% python3 -q
>>> import numpy as np
>>> from numpy import linalg as LA
>>> np.set_printoptions(precision=1, suppress=True, linewidth=140)
>>> X = np.load("a.npy")
>>> X
array([[ 2.,  3.,  0.,  0.,  0.],
       [ 3.,  2.,  3.,  0.,  0.],
       [ 0.,  3., -2.,  3.,  0.],
       [ 0.,  0.,  3., -3.,  3.],
       [ 0.,  0.,  0.,  3., -3.]])
>>> # symmetric
>>> x = np.array([0, 2, 0, 1, 0])
>>> h1 = np.maximum(X @ x, 0)
>>> np.maximum(X @ x, 0) - np.maximum(-X @ x, 0)
array([ 6.,  4.,  9., -3.,  3.])
>>> h1
array([6., 4., 9., 0., 3.])
>>> F = np.load("dump.npy")
>>> F
array([[  1.7,  -5.7,  -2.4,   5.6, -10.2],
       [  2.1,  -6.1,  -5. ,   4.4, -11.5],
       [ -1. ,  -0.5,   3.4,   0.5,   2.8]])
>>> M2 = np.array([[-2, -1, -1], [1, 0, 2], [2, -2, 2], [-2, 2, 2], [1, -2, -1]])
>>> LA.matrix_rank(F @ M2)
np.int64(3)
>>> np.einsum("ik,kj->ij", F, M2)
array([[-35.3,  34.7,   3.5],
       [-40.6,  39.7,  -4. ],
       [ 10.1, -10.4,   5. ]])
>>> T = np.stack([F, 4 * F, F[::-1]])
>>> LA.matrix_rank(T.reshape(3, -1))
np.int64(2)
>>> C2 = F.T @ F
>>> np.diag(C2)
array([  8.3,  70. ,  42.3,  51. , 244.1])
>>> round(float(np.trace(C2)), 1), round(float((F ** 2).sum()), 1)
(415.7, 415.7)
>>> LA.svd(F, compute_uv=False) ** 2
array([399.1,  15.9,   0.6])
>>> x = np.array([-2, 2, 2, 0, -2])
>>> (F @ x).argmax()
np.int64(2)
>>> np.einsum("ij,j->i", F, x)
array([ 0.8, -3.4,  2.2])
>>> LA.norm(F @ x) <= LA.norm(F, 2) * LA.norm(x) + 1e-9
np.True_
>>> (F * x).sum(axis=1)
array([ 0.8, -3.4,  2.2])
>>> W0 = np.array([[1, 0, -2, 0], [0, -2, 0, 0], [-2, 0, -2, 0], [0, 0, 0, -2]])
>>> np.count_nonzero(W0)
np.int64(6)
>>> np.abs(W0).max()
np.int64(2)
>>> W0.shape
(4, 4)
>>> W0.sum(axis=1)
array([-1, -2, -4, -2])
>>> np.unravel_index(np.abs(W0).argmax(), W0.shape)
(np.int64(0), np.int64(2))
>>> W0.sum(axis=0)
array([-1, -2, -4, -2])
>>> np.diff(W0, axis=0)
array([[-1, -2,  2,  0],
       [-2,  2, -2,  0],
       [ 2,  0,  2, -2]])
>>> round(LA.norm(W0), 1)
np.float64(4.6)
>>> x = np.array([7, -6, 5, -5])
>>> y = W0 @ x
>>> b, lr = np.zeros(4), 1 / LA.norm(W0, 2) ** 2
>>> for i in range(150):
...     b -= lr * W0.T @ (W0 @ b - y)
...     if i % 50 == 0: print(i, round(LA.norm(W0 @ b - y), 1))
... 
0 9.8
50 0.0
100 0.0
>>> b
array([ 7., -6.,  5., -5.])
>>> np.round(LA.cond(W0), 1)
np.float64(1.5)
>>> round(LA.norm(W0, 1), 1), round(LA.norm(W0, np.inf), 1)
(np.float64(4.0), np.float64(4.0))
>>> round(float(LA.norm(W0[2] - W0[0])), 1)
3.0
>>> LA.norm(W0, axis=1).argmax()
np.int64(2)
>>> LA.norm(W0, axis=1)
array([2.2, 2. , 2.8, 2. ])
>>> np.round(LA.norm(W0, 2), 1)
np.float64(3.0)
>>> round(LA.norm(W0) ** 2 / LA.norm(W0, 2) ** 2, 1)
np.float64(2.3)
>>> mat = np.loadtxt("block17.csv", delimiter=",")
>>> mat
array([[2., 0., 0., 0., 0.],
       [0., 2., 2., 0., 3.],
       [0., 3., 2., 0., 0.],
       [0., 0., 0., 3., 0.],
       [0., 1., 3., 0., 1.]])
>>> # 3 groups of indices that never mix
>>> q, V = LA.qr(mat[:, :1])[0], LA.qr(mat[:, 1:])[0]
>>> sigma = LA.svd(q.T @ V, compute_uv=False)
>>> (sigma > 0.9).sum()
np.int64(0)
>>> round(float(LA.norm(q @ q.T - V @ V.T, 2)), 1)
1.0
>>> np.degrees(np.arccos(sigma.clip(0, 1)))
array([90.])
>>> rng = np.random.default_rng(89)
>>> m1 = np.triu(rng.random((3, 3)) < 0.8, 1).astype(int)
>>> m1 = m1 + m1.T
>>> m1
array([[0, 1, 1],
       [1, 0, 0],
       [1, 0, 0]])
>>> # columns 1 and 2 are equal
>>> np.allclose(m1 @ m1.T, m1.T @ m1)
True
>>> left, sigma, Vt = LA.svd(m1)
>>> np.argmax(sigma[:-1] / (sigma[1:] + 1e-6)) + 1
np.int64(2)
>>> sigma.round(1) + 0
array([1.4, 1.4, 0. ])
>>> M2 = left[:, :2] @ np.diag(sigma[:2]) @ Vt[:2]
>>> round(np.abs(m1 - M2).max(), 1)
np.float64(0.0)
>>> round(float(LA.norm(m1 - M2) / LA.norm(m1)), 1)
0.0
>>> m1.sum(axis=0)
array([2, 1, 1])
>>> m1 @ m1
array([[2, 0, 0],
       [0, 1, 1],
       [0, 1, 1]])
>>> L = np.diag(m1.sum(axis=1)) - m1
>>> L @ np.ones(3)
array([0., 0., 0.])
>>> (LA.eigvalsh(L) < 1e-8).sum()
np.int64(1)
>>> A = np.load("run0.npy")
>>> A
array([[0, 0, 1],
       [0, 0, 1],
       [1, 1, 0]])
>>> # column 1 repeats column 0
>>> left, sigma, Vt = LA.svd(A)
>>> V = Vt[:(sigma > 1e-8).sum()]
>>> x = A[1] + 5 * A[0] + rng.integers(2) * np.eye(3)[0]
>>> x
array([0., 0., 6.])
>>> LA.matrix_rank(np.vstack([A, x]))
np.int64(2)
>>> round(float(LA.norm(x - V.T @ V @ x)), 1)
0.0
>>> V.T @ V
array([[0.5, 0.5, 0. ],
       [0.5, 0.5, 0. ],
       [0. , 0. , 1. ]])
>>> np.allclose(V.T @ V @ x, x)
True
>>> r0 = np.array([5, 3, 3, 1])
>>> r1 = np.array([-2, 2, 2])
>>> arr = np.outer(r0, r1)
>>> arr
array([[-10,  10,  10],
       [ -6,   6,   6],
       [ -6,   6,   6],
       [ -2,   2,   2]])
>>> # row 2 repeats row 1
>>> LA.lstsq(arr[:-1].T, arr[-1])[2]
np.int32(1)
>>> round(float(np.trace(LA.pinv(arr) @ arr)), 1)
1.0
>>> np.unique(arr.round(6), axis=0).shape
(3, 3)
>>> M2 = arr[0, 0] * arr[1:] - np.outer(arr[1:, 0], arr[0])
>>> M2
array([[0, 0, 0],
       [0, 0, 0],
       [0, 0, 0]])
>>> LA.matrix_rank(M2), LA.matrix_rank(arr)
(np.int64(0), np.int64(1))
>>> arr[:, 0] / arr[0, 0]
array([1. , 0.6, 0.6, 0.2])
>>> cent = 5 * np.array([[1.1, 0.8, 0.0], [2.1, 0.7, 0.1]])
>>> lab = rng.integers(0, 2, 10)
>>> E = cent[lab] + rng.normal(size=(10, 3))
>>> E
array([[ 5.8,  1.9, -1. ],
       [10.4,  4.3,  1.4],
       [ 4.8,  3.2, -0.1],
       [11.6,  4.3,  0.9],
       [11.1,  3. , -1.4],
       [ 5.3,  3.4, -1.7],
       [ 8.1,  3.2,  1.2],
       [ 5. ,  4.5, -1.8],
       [ 4.8,  5.6, -0.2],
       [ 5.2,  4.2,  0.6]])
>>> M2 = np.c_[E[:, :2] @ np.array([[0, 2], [2, 0]]), np.array([-5, -5, -5, -1, 1, 3, 5, -2, 2, -4])]
>>> M2
array([[ 3.8, 11.7, -5. ],
       [ 8.5, 20.8, -5. ],
       [ 6.4,  9.5, -5. ],
       [ 8.6, 23.1, -1. ],
       [ 6.1, 22.2,  1. ],
       [ 6.9, 10.7,  3. ],
       [ 6.4, 16.2,  5. ],
       [ 8.9, 10. , -2. ],
       [11.1,  9.6,  2. ],
       [ 8.4, 10.4, -4. ]])
>>> LA.matrix_rank(np.c_[E, M2])
np.int64(4)
>>> np.round(LA.lstsq(E, M2[:, 0])[0], 1) + 0
array([0., 2., 0.])
>>> LA.norm(LA.qr(E)[0].T @ M2, axis=0) ** 2 / ((M2 ** 2).sum(axis=0) + 1e-12)
array([1. , 1. , 0.1])
>>> LA.matrix_rank(M2)
np.int64(3)
>>> M2 = np.array([[1, 1, 1], [2, 2, 3]])
>>> cent = np.kron(M2, mat)
>>> round(LA.norm(cent, 2), 1), round(float(LA.norm(M2, 2) * LA.norm(mat, 2)), 1)
(np.float64(26.0), 26.0)
>>> LA.matrix_rank(cent)
np.int64(10)
>>> def softmax(z):
...     e = np.exp(z - z.max(axis=-1, keepdims=True))
...     return e / e.sum(axis=-1, keepdims=True)
... 
>>> np.round(softmax(10 * E[4]), 1) + 0
array([1., 0., 0.])
>>> scores = E @ E.T / np.sqrt(3)
>>> np.round(softmax(scores), 1) + 0
array([[0. , 0. , 0. , 0.8, 0.2, 0. , 0. , 0. , 0. , 0. ],
       [0. , 0. , 0. , 1. , 0. , 0. , 0. , 0. , 0. , 0. ],
       [0. , 0. , 0. , 0.9, 0. , 0. , 0. , 0. , 0. , 0. ],
       [0. , 0. , 0. , 1. , 0. , 0. , 0. , 0. , 0. , 0. ],
       [0. , 0. , 0. , 1. , 0. , 0. , 0. , 0. , 0. , 0. ],
       [0. , 0. , 0. , 0.8, 0.2, 0. , 0. , 0. , 0. , 0. ],
       [0. , 0. , 0. , 1. , 0. , 0. , 0. , 0. , 0. , 0. ],
       [0. , 0. , 0. , 0.9, 0.1, 0. , 0. , 0. , 0. , 0. ],
       [0. , 0. , 0. , 1. , 0. , 0. , 0. , 0. , 0. , 0. ],
       [0. , 0. , 0. , 1. , 0. , 0. , 0. , 0. , 0. , 0. ]])
>>> softmax(scores)[4] @ E
array([11.5,  4.3,  0.8])
>>> T = np.stack([E, 2 * E, E[::-1]])
>>> LA.norm(T, axis=(1, 2))
array([27.5, 55. , 27.5])
>>> LA.matrix_rank(T)
array([3, 3, 3])
>>> C2 = np.cov(E, rowvar=False)
>>> C2
array([[ 7.9, -0.2,  1.4],
       [-0.2,  1. ,  0.3],
       [ 1.4,  0.3,  1.5]])
>>> np.round(np.corrcoef(E[:, 1], E[:, 0])[0, 1], 1)
np.float64(-0.1)
>>> np.argwhere(np.triu(np.abs(np.corrcoef(E.T)) > 0.8, 1))
array([], shape=(0, 2), dtype=int64)
>>> np.corrcoef(E.T)
array([[ 1. , -0.1,  0.4],
       [-0.1,  1. ,  0.2],
       [ 0.4,  0.2,  1. ]])
